% ipython --no-banner

In [1]: import numpy as np

In [2]: import numpy.linalg as la

In [3]: np.set_printoptions(precision=2, suppress=True, linewidth=200, floatmode="fixed")

In [4]: u = np.array([-2, 3])

In [5]: feats = 5 * np.eye(2) + np.outer(u, u)

In [6]: feats
Out[6]: 
array([[ 9.00, -6.00],
       [-6.00, 14.00]])

In [7]: evals, vecs = la.eigh(feats)

In [8]: vec = np.array([2, -4])

In [9]: la.eigvalsh(feats[1:, 1:])
Out[9]: array([14.00])

In [10]: np.abs(feats).sum(axis=1).max(), np.abs(evals).max()
Out[10]: (np.float64(20.0), np.float64(18.0))

In [11]: vecs * np.maximum(evals, 0) @ vecs.T
Out[11]: 
array([[ 9.00, -6.00],
       [-6.00, 14.00]])

In [12]: vec @ feats @ vec
Out[12]: np.float64(356.0)

In [13]: vecs * np.sqrt(evals) @ vecs.T
Out[13]: 
array([[ 2.85, -0.93],
       [-0.93,  3.63]])

In [14]: vecs * np.abs(evals) @ vecs.T
Out[14]: 
array([[ 9.00, -6.00],
       [-6.00, 14.00]])

In [15]: u, v = feats[1], feats[0]

In [16]: u @ v
Out[16]: np.float64(-138.0)

In [17]: u @ u
Out[17]: np.float64(232.0)

In [18]: pr = (u @ v) / (u @ u) * u

In [19]: np.outer(u, v)
Out[19]: 
array([[-54.00,  36.00],
       [126.00, -84.00]])

In [20]: round(float(la.norm(u + v) ** 2 + la.norm(u - v) ** 2), 2)
Out[20]: 698.0

In [21]: round(float((v - pr) @ u), 2)
Out[21]: -0.0

In [22]: evals, vecs = la.eig(feats)

In [23]: evals
Out[23]: array([ 5.00, 18.00])

In [24]: np.prod(evals)
Out[24]: np.float64(90.0)

In [25]: w1 = np.array([[3, 0, 1, 2], [3, 2, 1, 3]])

In [26]: coef = np.array([3, 0, 2, 0])

In [27]: act = np.maximum(feats @ w1 + coef, 0)

In [28]: (act > 0).mean(axis=0)
Out[28]: array([1.00, 0.50, 1.00, 0.50])

In [29]: C = np.array([[-3, -3], [3, 3], [0, 3], [1, -2]])

In [30]: (act @ C).round(6).argmax(axis=1)
Out[30]: array([1, 0])

In [31]: w1 @ C
Out[31]: 
array([[ -7, -10],
       [  0,  -6]])

In [32]: E = np.array([[-14, 12, 2, -18, -18],
    ...:     [-21, 18, 3, -27, -27],
    ...:     [14, -12, -2, 18, 18],
    ...:     [28, -24, -4, 36, 36],
    ...:     [-7, 6, 1, -9, -9]])

In [33]: left, sig, Vt = la.svd(E)

In [34]: sig.round(2) + 0
Out[34]: array([91.83,  0.00,  0.00,  0.00,  0.00])

In [35]: np.argmax(sig[:-1] / (sig[1:] + 1e-6)) + 1
Out[35]: np.int64(1)

In [36]: out = left[:, :1] @ np.diag(sig[:1]) @ Vt[:1]

In [37]: out
Out[37]: 
array([[-14.00,  12.00,   2.00, -18.00, -18.00],
       [-21.00,  18.00,   3.00, -27.00, -27.00],
       [ 14.00, -12.00,  -2.00,  18.00,  18.00],
       [ 28.00, -24.00,  -4.00,  36.00,  36.00],
       [ -7.00,   6.00,   1.00,  -9.00,  -9.00]])

In [38]: round(np.abs(E - out).max(), 2)
Out[38]: np.float64(0.0)

In [39]: la.matrix_rank(out)
Out[39]: np.int64(1)

In [40]: round(la.norm(E - out) / la.norm(E), 2)
Out[40]: np.float64(0.0)

In [41]: A = np.loadtxt("out6.csv", delimiter=",")

In [42]: A
Out[42]: 
array([[-1.00,  1.00,  1.00],
       [ 1.00, -1.00,  1.00],
       [ 1.00,  1.00, -1.00]])

In [43]: P = np.triu(np.array([[-2, 2], [9, 0]]), 1) + np.eye(2)

In [44]: out = P @ feats @ la.inv(P)

In [45]: round(float(la.det(out)), 2)
Out[45]: 90.0

In [46]: np.poly(out)
Out[46]: array([  1.00, -23.00,  90.00])

In [47]: P @ feats - feats @ P
Out[47]: 
array([[-12.00,  10.00],
       [  0.00,  12.00]])

In [48]: np.trace(out), np.trace(feats)
Out[48]: (np.float64(23.0), np.float64(23.0))

In [49]: la.matrix_rank(out)
Out[49]: np.int64(2)

In [50]: A @ np.ones(3)
Out[50]: array([1.00, 1.00, 1.00])

In [51]: np.allclose(A @ A.T, A.T @ A)
Out[51]: True

In [52]: A @ (-1.0) ** np.arange(3)
Out[52]: array([-1.00,  3.00, -1.00])

In [53]: np.sort(np.abs(np.fft.fft(A[0]))), np.sort(la.svd(A, compute_uv=False))
Out[53]: (array([1.00, 2.00, 2.00]), array([1.00, 2.00, 2.00]))

In [54]: blk = np.stack([A, -2 * A, A[::-1]])

In [55]: np.einsum("bij,cij->bc", blk, blk)
Out[55]: 
array([[  9.00, -18.00,   1.00],
       [-18.00,  36.00,  -2.00],
       [  1.00,  -2.00,   9.00]])

In [56]: la.matrix_rank(blk.reshape(3, -1))
Out[56]: np.int64(2)

In [57]: la.det(blk)
Out[57]: array([  4.00, -32.00,  -4.00])

In [58]: Q, R = la.qr(A)

In [59]: np.abs(np.diag(R))
Out[59]: array([1.73, 1.63, 1.41])

In [60]: Q @ R
Out[60]: 
array([[-1.00,  1.00,  1.00],
       [ 1.00, -1.00,  1.00],
       [ 1.00,  1.00, -1.00]])

In [61]: np.allclose(R.T @ R, A.T @ A)
Out[61]: True

In [62]: np.round(abs(R[0, 0]), 2), np.round(la.norm(A[:, 0]), 2)
Out[62]: (np.float64(1.73), np.float64(1.73))

In [63]: ang = np.radians(36)

In [64]: R = np.eye(5)

In [65]: R[4, 4] = R[1, 1] = np.cos(ang)

In [66]: R[4, 1], R[1, 4] = -np.sin(ang), np.sin(ang)

In [67]: R
Out[67]: 
array([[ 1.00,  0.00,  0.00,  0.00,  0.00],
       [ 0.00,  0.81,  0.00,  0.00,  0.59],
       [ 0.00,  0.00,  1.00,  0.00,  0.00],
       [ 0.00,  0.00,  0.00,  1.00,  0.00],
       [ 0.00, -0.59,  0.00,  0.00,  0.81]])

In [68]: out = E @ R.T

In [69]: np.allclose(la.norm(E, axis=1), la.norm(out, axis=1))
Out[69]: True

In [70]: np.abs(out - E).max(axis=0)
Out[70]: array([ 0.00, 25.74,  0.00,  0.00,  7.23])

In [71]: out
Out[71]: 
array([[-14.00,  -0.87,   2.00, -18.00, -21.62],
       [-21.00,  -1.31,   3.00, -27.00, -32.42],
       [ 14.00,   0.87,  -2.00,  18.00,  21.62],
       [ 28.00,   1.74,  -4.00,  36.00,  43.23],
       [ -7.00,  -0.44,   1.00,  -9.00, -10.81]])

In [72]: out = np.array([[1, 3], [3, 1]])

In [73]: C = np.array([[2, 0, 0, 3, -3, -1],
    ...:     [-3, 2, 2, -2, -2, -1],
    ...:     [1, 3, 2, 0, 1, -3],
    ...:     [0, 1, 2, -2, -1, 2],
    ...:     [-1, -1, -2, 2, 1, 3],
    ...:     [-1, -3, -3, -3, 2, -1]])

In [74]: data = np.block([[out, np.array([[-2, -2, 5, -8, 6, 5], [-2, -1, 4, 7, 8, -4]])], [np.zeros((6, 2)), C]])

In [75]: data
Out[75]: 
array([[ 1.00,  3.00, -2.00, -2.00,  5.00, -8.00,  6.00,  5.00],
       [ 3.00,  1.00, -2.00, -1.00,  4.00,  7.00,  8.00, -4.00],
       [ 0.00,  0.00,  2.00,  0.00,  0.00,  3.00, -3.00, -1.00],
       [ 0.00,  0.00, -3.00,  2.00,  2.00, -2.00, -2.00, -1.00],
       [ 0.00,  0.00,  1.00,  3.00,  2.00,  0.00,  1.00, -3.00],
       [ 0.00,  0.00,  0.00,  1.00,  2.00, -2.00, -1.00,  2.00],
       [ 0.00,  0.00, -1.00, -1.00, -2.00,  2.00,  1.00,  3.00],
       [ 0.00,  0.00, -1.00, -3.00, -3.00, -3.00,  2.00, -1.00]])

In [76]: rng = np.random.default_rng(52735)

In [77]: labels = rng.permutation(3)

In [78]: out = A[:, labels] * rng.choice([-1, 1], 3)

In [79]: out
Out[79]: 
array([[ 1.00, -1.00, -1.00],
       [-1.00, -1.00,  1.00],
       [ 1.00,  1.00,  1.00]])

In [80]: left, _, Vt = la.svd(A.T @ out)

In [81]: np.round(la.lstsq(A, out)[0], 2) + 0
Out[81]: 
array([[ 0.00,  0.00,  1.00],
       [ 1.00,  0.00,  0.00],
       [ 0.00, -1.00,  0.00]])

In [82]: (data + data.T) / 2
Out[82]: 
array([[ 1.00,  3.00, -1.00, -1.00,  2.50, -4.00,  3.00,  2.50],
       [ 3.00,  1.00, -1.00, -0.50,  2.00,  3.50,  4.00, -2.00],
       [-1.00, -1.00,  2.00, -1.50,  0.50,  1.50, -2.00, -1.00],
       [-1.00, -0.50, -1.50,  2.00,  2.50, -0.50, -1.50, -2.00],
       [ 2.50,  2.00,  0.50,  2.50,  2.00,  1.00, -0.50, -3.00],
       [-4.00,  3.50,  1.50, -0.50,  1.00, -2.00,  0.50, -0.50],
       [ 3.00,  4.00, -2.00, -1.50, -0.50,  0.50,  1.00,  2.50],
       [ 2.50, -2.00, -1.00, -2.00, -3.00, -0.50,  2.50, -1.00]])

In [83]: np.trace(data)
Out[83]: np.float64(6.0)

In [84]: la.determinant(data)
---------------------------------------------------------------------------
AttributeError                            Traceback (most recent call last)
Cell In[84], line 1
----> 1 la.determinant(data)

AttributeError: module 'numpy.linalg' has no attribute 'determinant'

In [85]: u, v = data[0], data[7]

In [86]: u @ v
Out[86]: np.float64(24.0)

In [87]: pr = (u @ v) / (u @ u) * u

In [88]: (v - pr) @ u
Out[88]: np.float64(0.0)

In [89]: la.matrix_rank(np.outer(u, v))
Out[89]: np.int64(1)

In [90]: np.round(la.norm(u + v) ** 2 + la.norm(u - v) ** 2, 2)
Out[90]: np.float64(402.0)

In [91]: mat = np.array([[0, -1, -1, -2, -1, 1, -1, 1],
    ...:     [0, 0, -2, -3, -1, 3, -1, -2],
    ...:     [0, 0, 0, 0, 1, 2, -2, 3],
    ...:     [0, 0, 0, 0, 3, -1, 3, -1],
    ...:     [0, 0, 0, 0, 0, -1, 1, 1],
    ...:     [0, 0, 0, 0, 0, 0, 3, -3],
    ...:     [0, 0, 0, 0, 0, 0, 0, 3],
    ...:     [0, 0, 0, 0, 0, 0, 0, 0]])

In [92]: # triangular, det is the product of the diagonal

In [93]: left, sig, Vt = la.svd(mat)

In [94]: vecs = Vt[:(sig > 1e-8).sum()]

In [95]: vec = mat[2] + -2 * mat[6] + rng.integers(2) * np.eye(8)[3]

In [96]: vec
Out[96]: array([ 0.00,  0.00,  0.00,  0.00,  1.00,  2.00, -2.00, -3.00])

In [97]: np.round(la.norm(vec - vecs.T @ vecs @ vec), 2)
Out[97]: np.float64(0.0)

In [98]: arr = np.loadtxt("m.csv", delimiter=",")

In [99]: arr
Out[99]: 
array([[-0.26, -0.17, -0.29,  0.16,  0.56, -0.69],
       [-0.70, -0.45,  0.17,  0.19, -0.49, -0.05],
       [ 0.13, -0.40, -0.82,  0.13, -0.09,  0.35],
       [-0.64,  0.52, -0.21, -0.05,  0.30,  0.43],
       [ 0.13,  0.05,  0.22,  0.92,  0.18,  0.22],
       [-0.03, -0.58,  0.35, -0.25,  0.56,  0.40]])

In [100]: np.allclose(arr @ arr.T, arr.T @ arr)
Out[100]: True

In [101]: round(float(np.abs(la.eigvals(arr)).max()), 2)
Out[101]: 1.0

In [102]: np.sort(np.abs(la.eigvals(arr)))
Out[102]: array([1.00, 1.00, 1.00, 1.00, 1.00, 1.00])

In [103]: np.round(arr @ arr.T, 2) + 0
Out[103]: 
array([[1.00, 0.00, 0.00, 0.00, 0.00, 0.00],
       [0.00, 1.00, 0.00, 0.00, 0.00, 0.00],
       [0.00, 0.00, 1.00, 0.00, 0.00, 0.00],
       [0.00, 0.00, 0.00, 1.00, 0.00, 0.00],
       [0.00, 0.00, 0.00, 0.00, 1.00, 0.00],
       [0.00, 0.00, 0.00, 0.00, 0.00, 1.00]])

In [104]: la.svd(arr, compute_uv=False)
Out[104]: array([1.00, 1.00, 1.00, 1.00, 1.00, 1.00])

In [105]: F = np.load("layer5.npy")

In [106]: F
Out[106]: 
array([[152, 159, 183, 120, 111, 131, 139, 108],
       [159, 283, 239, 142, 197, 211, 246, 132],
       [183, 239, 256, 146, 160, 194, 213, 135],
       [120, 142, 146, 152, 102, 146, 114, 150],
       [111, 197, 160, 102, 140, 144, 171,  95],
       [131, 211, 194, 146, 144, 190, 169, 138],
       [139, 246, 213, 114, 171, 169, 236, 114],
       [108, 132, 135, 150,  95, 138, 114, 155]])

In [107]: np.argsort(-la.norm(F, axis=0).round(6), kind="stable")[:3]
Out[107]: array([1, 2, 6])

In [108]: la.cond(mat) > 100
Out[108]: np.True_

In [109]: np.round(la.norm(mat, 2) / la.norm(mat), 2)
Out[109]: np.float64(0.69)

In [110]: left, sig, Vt = la.svd(F)

In [111]: sig.round(2) + 0
Out[111]: array([1309.53,  146.61,   64.76,   27.95,   15.16,    0.00,    0.00,    0.00])

In [112]: out = left[:, :5] @ np.diag(sig[:5]) @ Vt[:5]

In [113]: round(np.abs(F - out).max(), 2)
Out[113]: np.float64(0.0)

In [114]: out
Out[114]: 
array([[152.00, 159.00, 183.00, 120.00, 111.00, 131.00, 139.00, 108.00],
       [159.00, 283.00, 239.00, 142.00, 197.00, 211.00, 246.00, 132.00],
       [183.00, 239.00, 256.00, 146.00, 160.00, 194.00, 213.00, 135.00],
       [120.00, 142.00, 146.00, 152.00, 102.00, 146.00, 114.00, 150.00],
       [111.00, 197.00, 160.00, 102.00, 140.00, 144.00, 171.00,  95.00],
       [131.00, 211.00, 194.00, 146.00, 144.00, 190.00, 169.00, 138.00],
       [139.00, 246.00, 213.00, 114.00, 171.00, 169.00, 236.00, 114.00],
       [108.00, 132.00, 135.00, 150.00,  95.00, 138.00, 114.00, 155.00]])

In [115]: la.matrix_rank(F, rtol=0.05)
Out[115]: np.int64(2)
